$ ipython --no-banner

In [1]: import numpy as np

In [2]: import numpy.linalg as la

In [3]: np.set_printoptions(precision=2, suppress=True, linewidth=120)

In [4]: rng = np.random.default_rng(440715)

In [5]: z = rng.integers(0, 2, 8)

In [6]: feats = np.triu((z[:, None] == z) & (rng.random((8, 8)) < 0.8), 1).astype(int)

In [7]: feats += feats.T

In [8]: feats
Out[8]: 
array([[0, 1, 0, 1, 1, 1, 0, 1],
       [1, 0, 1, 0, 1, 1, 1, 1],
       [0, 1, 0, 0, 0, 1, 1, 1],
       [1, 0, 0, 0, 1, 1, 1, 1],
       [1, 1, 0, 1, 0, 1, 1, 1],
       [1, 1, 1, 1, 1, 0, 1, 1],
       [0, 1, 1, 1, 1, 1, 0, 1],
       [1, 1, 1, 1, 1, 1, 1, 0]])

In [9]: # symmetric

In [10]: out = feats / la.norm(feats, axis=1, keepdims=True)

In [11]: cov = out @ out.T

In [12]: (cov - 2 * np.eye(8)).round(6).argmax(axis=1)
Out[12]: array([6, 3, 4, 1, 2, 7, 0, 5])

In [13]: print(np.argwhere(np.triu(np.abs(cov) > 0.95, 1)))
[]

In [14]: (np.abs(cov) > 0.9).astype(int)
Out[14]: 
array([[1, 0, 0, 0, 0, 0, 1, 0],
       [0, 1, 0, 1, 0, 0, 0, 0],
       [0, 0, 1, 0, 0, 0, 0, 0],
       [0, 1, 0, 1, 0, 0, 0, 0],
       [0, 0, 0, 0, 1, 0, 0, 0],
       [0, 0, 0, 0, 0, 1, 0, 0],
       [1, 0, 0, 0, 0, 0, 1, 0],
       [0, 0, 0, 0, 0, 0, 0, 1]])

In [15]: cov
Out[15]: 
array([[1.  , 0.55, 0.67, 0.6 , 0.73, 0.68, 0.91, 0.68],
       [0.55, 1.  , 0.61, 0.91, 0.67, 0.77, 0.67, 0.77],
       [0.67, 0.61, 1.  , 0.67, 0.82, 0.57, 0.61, 0.57],
       [0.6 , 0.91, 0.67, 1.  , 0.73, 0.68, 0.55, 0.68],
       [0.73, 0.67, 0.82, 0.73, 1.  , 0.77, 0.67, 0.77],
       [0.68, 0.77, 0.57, 0.68, 0.77, 1.  , 0.77, 0.86],
       [0.91, 0.67, 0.61, 0.55, 0.67, 0.77, 1.  , 0.77],
       [0.68, 0.77, 0.57, 0.68, 0.77, 0.86, 0.77, 1.  ]])

In [16]: round(float(np.degrees(np.arccos(np.clip(cov[2, 6], -1, 1)))), 2)
Out[16]: 52.24

In [17]: print(round(la.norm(cov, "nuc"), 2))
8.0

In [18]: round(float(la.norm(cov[0], 1)), 2), np.round(la.norm(cov[0], np.inf), 2)
Out[18]: (5.81, np.float64(1.0))

In [19]: la.norm(cov, axis=0)
Out[19]: array([2.1 , 2.14, 1.99, 2.1 , 2.19, 2.18, 2.14, 2.18])

In [20]: print(np.round(la.norm(cov) ** 2 / la.norm(cov, 2) ** 2, 2))
1.03

In [21]: la.norm(cov, axis=1).argmax()
Out[21]: np.int64(4)

In [22]: mat = np.array([[-23.86, 0.75, -2.95, 2.9, 21.99, -16.03],
    ...:     [-53.95, 13.11, -26.93, -8.76, 64.0, -57.81],
    ...:     [-96.9, -47.88, 54.07, 79.96, 30.91, 22.93],
    ...:     [1.97, 88.05, -54.07, -99.87, 74.11, -112.92],
    ...:     [-6.87, 22.0, 38.12, -9.92, 5.06, -2.04],
    ...:     [-25.17, 39.07, 53.04, -19.13, 25.15, -19.12],
    ...:     [71.02, -38.92, -3.05, 22.99, -83.04, 74.0],
    ...:     [-54.92, -102.04, 46.01, 121.81, -35.07, 91.96]])

In [23]: T = np.stack([mat, -1 * mat, mat[::-1]])

In [24]: T.sum(axis=0)
Out[24]: 
array([[ -54.92, -102.04,   46.01,  121.81,  -35.07,   91.96],
       [  71.02,  -38.92,   -3.05,   22.99,  -83.04,   74.  ],
       [ -25.17,   39.07,   53.04,  -19.13,   25.15,  -19.12],
       [  -6.87,   22.  ,   38.12,   -9.92,    5.06,   -2.04],
       [   1.97,   88.05,  -54.07,  -99.87,   74.11, -112.92],
       [ -96.9 ,  -47.88,   54.07,   79.96,   30.91,   22.93],
       [ -53.95,   13.11,  -26.93,   -8.76,   64.  ,  -57.81],
       [ -23.86,    0.75,   -2.95,    2.9 ,   21.99,  -16.03]])

In [25]: np.einsum("bij,cij->bc", T, T)
Out[25]: 
array([[ 142015.29, -142015.29,  -22286.94],
       [-142015.29,  142015.29,   22286.94],
       [ -22286.94,   22286.94,  142015.29]])

In [26]: T.shape
Out[26]: (3, 8, 6)
